% python3 -q
>>> import numpy as np
>>> from numpy import linalg as LA
>>> np.set_printoptions(precision=2, suppress=True, linewidth=160, sign=" ")
>>> F = np.loadtxt("test14.csv", delimiter=",")
>>> print(F)
[[  0.6  28.    0.3  -1.7  -1.2  -0.9]
 [  0.1  22.   -0.8  -0.6  -1.7  -1. ]
 [  0.1 -16.    0.5   0.5   0.3  -0.6]
 [ -1.8  -2.   -0.7   0.1   0.8  -0.5]
 [ -1.9 -18.   -1.   -1.   -0.3   0.5]
 [  0.7  24.   -2.2   1.   -1.4  -0.4]
 [  1.  -46.    0.7  -1.3  -0.9  -0.1]
 [  1.3 -10.   -3.    2.    0.    0.2]
 [  1.2  20.   -1.2   1.    0.2   0.3]
 [  0.6  -2.    1.2  -0.7   0.    0.2]
 [  0.4   8.    1.5  -1.    1.    0.9]]
>>> # column 1 is much longer than the rest
>>> U, s, Vt = LA.svd(F)
>>> print(s)
[ 71.51   5.44   3.66   3.45   1.7    0.88]
>>> M2 = U[:, :1] @ np.diag(s[:1]) @ Vt[:1]
>>> print(np.round(LA.norm(F - M2) / LA.norm(F), 2))
0.11
>>> print(LA.matrix_rank(F, rtol=0.05))
3
>>> print(round(float(np.abs(F - M2).max()), 2))
3.13
>>> Q, R = LA.qr(F)
>>> print(np.round(abs(R[0, 0]), 2), round(LA.norm(F[:, 0]), 2))
3.52 3.52
>>> print(np.round(Q.T @ Q, 2) + 0)
[[ 1.  0.  0.  0.  0.  0.]
 [ 0.  1.  0.  0.  0.  0.]
 [ 0.  0.  1.  0.  0.  0.]
 [ 0.  0.  0.  1.  0.  0.]
 [ 0.  0.  0.  0.  1.  0.]
 [ 0.  0.  0.  0.  0.  1.]]
>>> rng = np.random.default_rng(4422)
>>> z = rng.integers(0, 2, 7)
>>> K = np.triu((z[:, None] == z) & (rng.random((7, 7)) < 0.8), 1).astype(int)
>>> K += K.T
>>> print(K)
[[ 0  0  1  0  1  0  0]
 [ 0  0  0  0  0  1  0]
 [ 1  0  0  1  1  0  1]
 [ 0  0  1  0  0  0  1]
 [ 1  0  1  0  0  0  1]
 [ 0  1  0  0  0  0  0]
 [ 0  0  1  1  1  0  0]]
>>> M2 = K + rng.integers(-2, 3, (7, 1)) @ rng.integers(-2, 3, (1, 7))
>>> print(M2)
[[ 2  0 -3  0  5 -2  4]
 [ 1  0 -2  0  2  0  2]
 [-1  0  4  1 -3  2 -3]
 [ 1  0 -1  0  2 -1  3]
 [ 3  0 -3  0  4 -2  5]
 [ 1  1 -2  0  2 -1  2]
 [ 0  0  1  1  1  0  0]]
>>> print(M2 - K)
[[ 2  0 -4  0  4 -2  4]
 [ 1  0 -2  0  2 -1  2]
 [-2  0  4  0 -4  2 -4]
 [ 1  0 -2  0  2 -1  2]
 [ 2  0 -4  0  4 -2  4]
 [ 1  0 -2  0  2 -1  2]
 [ 0  0  0  0  0  0  0]]
>>> print(LA.matrix_rank(M2 - K, tol=1e-8))
1
>>> f, g = M2[1], M2[4]
>>> print(f @ g)
27
>>> pr = (f @ g) / (f @ f) * f
>>> print(pr)
[ 2.08  0.   -4.15  0.    4.15  0.    4.15]
>>> print(np.outer(f, g))
[[  3   0  -3   0   4  -2   5]
 [  0   0   0   0   0   0   0]
 [ -6   0   6   0  -8   4 -10]
 [  0   0   0   0   0   0   0]
 [  6   0  -6   0   8  -4  10]
 [  0   0   0   0   0   0   0]
 [  6   0  -6   0   8  -4  10]]
>>> f, g = K[0], K[4]
>>> print(f @ g)
1
>>> print(f @ f)
2
>>> pr = (f @ g) / (f @ f) * f
>>> print(round(float(LA.norm(f + g) ** 2 + LA.norm(f - g) ** 2), 2))
10.0
>>> print(pr)
[ 0.   0.   0.5  0.   0.5  0.   0. ]
>>> print(LA.matrix_rank(np.outer(f, g)))
1
>>> print(g - pr)
[ 1.   0.   0.5  0.  -0.5  0.   1. ]
>>> x = np.array([3, 4, 0, 2, 1, 2, 3])
>>> rhs = K @ x
>>> print(rhs)
[ 1  2  9  3  6  4  3]
>>> print(LA.solve(K, K[:, 3]))
[ 0.  0.  0.  1. -0.  0.  0.]
>>> print(LA.solve(K, rhs))
[ 3.  4.  0.  2.  1.  2.  3.]
>>> print(LA.solve(K, rhs + K[:, 0]))
[ 4.  4.  0.  2.  1.  2.  3.]
>>> M2 = np.array([[2, -1, -1, -2], [2, -1, -1, -1], [1, 1, 0, 0], [2, 2, -1, 2]])
>>> basis = np.array([[2, -4, 0], [1, 4, 5], [3, -4, -4]])
>>> W0 = np.block([[M2, np.array([[2, 2, 0], [1, 3, 0], [1, 2, 3], [3, 0, 2]])], [np.zeros((3, 4)), basis]])
>>> print(W0)
[[ 2. -1. -1. -2.  2.  2.  0.]
 [ 2. -1. -1. -1.  1.  3.  0.]
 [ 1.  1.  0.  0.  1.  2.  3.]
 [ 2.  2. -1.  2.  3.  0.  2.]
 [ 0.  0.  0.  0.  2. -4.  0.]
 [ 0.  0.  0.  0.  1.  4.  5.]
 [ 0.  0.  0.  0.  3. -4. -4.]]
>>> Q, vecs = LA.qr(W0[:, :4])[0], LA.qr(W0[:, 4:])[0]
>>> s = LA.svd(Q.T @ vecs, compute_uv=False)
>>> print(s)
[ 0.89  0.69  0.27]
>>> print(round(LA.det(W0), 2))
204.0
>>> assert W0 == W0.T
Traceback (most recent call last):
  File "<python-input-51>", line 1, in <module>
    assert W0 == W0.T
           ^^^^^^^^^^
ValueError: The truth value of an array with more than one element is ambiguous. Use a.any() or a.all()
>>> print(np.sort(np.abs(LA.eigvals(W0))))
[ 0.47  0.66  2.98  3.13  3.13  4.78  4.78]
>>> print(np.allclose(W0 @ W0.T, W0.T @ W0))
False
>>> print((W0 + W0.T) / 2)
[[ 2.   0.5  0.   0.   1.   1.   0. ]
 [ 0.5 -1.   0.   0.5  0.5  1.5  0. ]
 [ 0.   0.   0.  -0.5  0.5  1.   1.5]
 [ 0.   0.5 -0.5  2.   1.5  0.   1. ]
 [ 1.   0.5  0.5  1.5  2.  -1.5  1.5]
 [ 1.   1.5  1.   0.  -1.5  4.   0.5]
 [ 0.   0.   1.5  1.   1.5  0.5 -4. ]]
>>> W0.inv()
Traceback (most recent call last):
  File "<python-input-55>", line 1, in <module>
    W0.inv()
    ^^^^^^
AttributeError: 'numpy.ndarray' object has no attribute 'inv'
>>> print(LA.matrix_power(W0, 3))
[[ -31.   -4.   16.   -2.  -20.  -46.  -28.]
 [ -20.   -5.   10.   -4.   24.  -42.  -15.]
 [  -4.  -10.    1.  -12.   18.  -70.  -19.]
 [  10.  -20.   -8.  -25.   22. -105.  -54.]
 [   0.    0.    0.    0.  -84.  -16.  -40.]
 [   0.    0.    0.    0.   34. -116.  -40.]
 [   0.    0.    0.    0.  -44.    8.  -44.]]
>>> print(round(np.abs(LA.eigvals(W0)).max(), 2))
4.78
>>> M2 = W0[0, 0] * W0[1:] - np.outer(W0[1:, 0], W0[0])
>>> print(M2)
[[ 0.  0.  0.  2. -2.  2.  0.]
 [ 0.  3.  1.  2.  0.  2.  6.]
 [ 0.  6.  0.  8.  2. -4.  4.]
 [ 0.  0.  0.  0.  4. -8.  0.]
 [ 0.  0.  0.  0.  2.  8. 10.]
 [ 0.  0.  0.  0.  6. -8. -8.]]
>>> print(W0[:, 0] / W0[0, 0])
[ 1.   1.   0.5  1.   0.   0.   0. ]
